$ python -q
>>> import numpy as np
>>> np.set_printoptions(suppress=True, linewidth=200)
>>> rnd = lambda a: np.round(a, 2) + 0
>>> feats = np.load("mat.npy")
>>> rnd(feats)
array([[ 1.15, -0.33,  0.2 ,  0.98],
       [-0.33,  0.71, -1.3 ,  0.64],
       [ 0.2 , -1.3 ,  0.34,  0.08],
       [ 0.98,  0.64,  0.08,  0.81]])
>>> cov = feats.T @ feats
>>> rnd(cov)
array([[ 2.43, -0.24,  0.8 ,  1.73],
       [-0.24,  2.7 , -1.37,  0.54],
       [ 0.8 , -1.37,  1.84, -0.54],
       [ 1.73,  0.54, -0.54,  2.03]])
>>> rnd(np.linalg.svd(feats, compute_uv=False) ** 2)
array([4., 4., 1., 0.])
>>> rnd(np.diag(cov))
array([2.43, 2.7 , 1.84, 2.03])
>>> np.trace(cov), (feats ** 2).sum()
(np.float64(9.0), np.float64(9.0))
>>> U, s, VT = np.linalg.svd(cov)
>>> V = VT[:(s > 1e-8).sum()]
>>> rng = np.random.default_rng(37)
>>> vec = cov[1] + -3 * cov[3] + rng.integers(2) * np.eye(4)[2]
>>> rnd(vec)
array([-5.43,  1.07,  0.25, -5.56])
>>> np.linalg.matrix_rank(np.vstack([cov, vec]))
np.int64(3)
>>> np.allclose(V.T @ V @ vec, vec)
True
>>> U, s, VT = np.linalg.svd(feats)
>>> V = VT[:(s > 1e-8).sum()]
>>> vec = feats[0] + -3 * feats[3] + rng.integers(2) * np.eye(4)[2]
>>> rnd(vec)
array([-1.81, -2.24,  0.96, -1.44])
>>> rnd(np.diag(V.T @ V))
array([0.64, 0.99, 0.75, 0.61])
>>> A2 = np.array([[3, 2, 3], [5, 0, 0], [2, 5, 5], [4, 5, 5]])
>>> rnd(A2.T @ feats.T)
array([[ 6.13,  2.53, -4.9 ,  9.53],
       [ 8.2 , -3.95,  2.47,  6.4 ],
       [ 9.35, -4.28,  2.67,  7.38]])
>>> np.vstack([feats, A2.T]).shape
(7, 4)
>>> rnd(np.einsum("ij->j", feats))
array([ 2.  , -0.28, -0.68,  2.51])
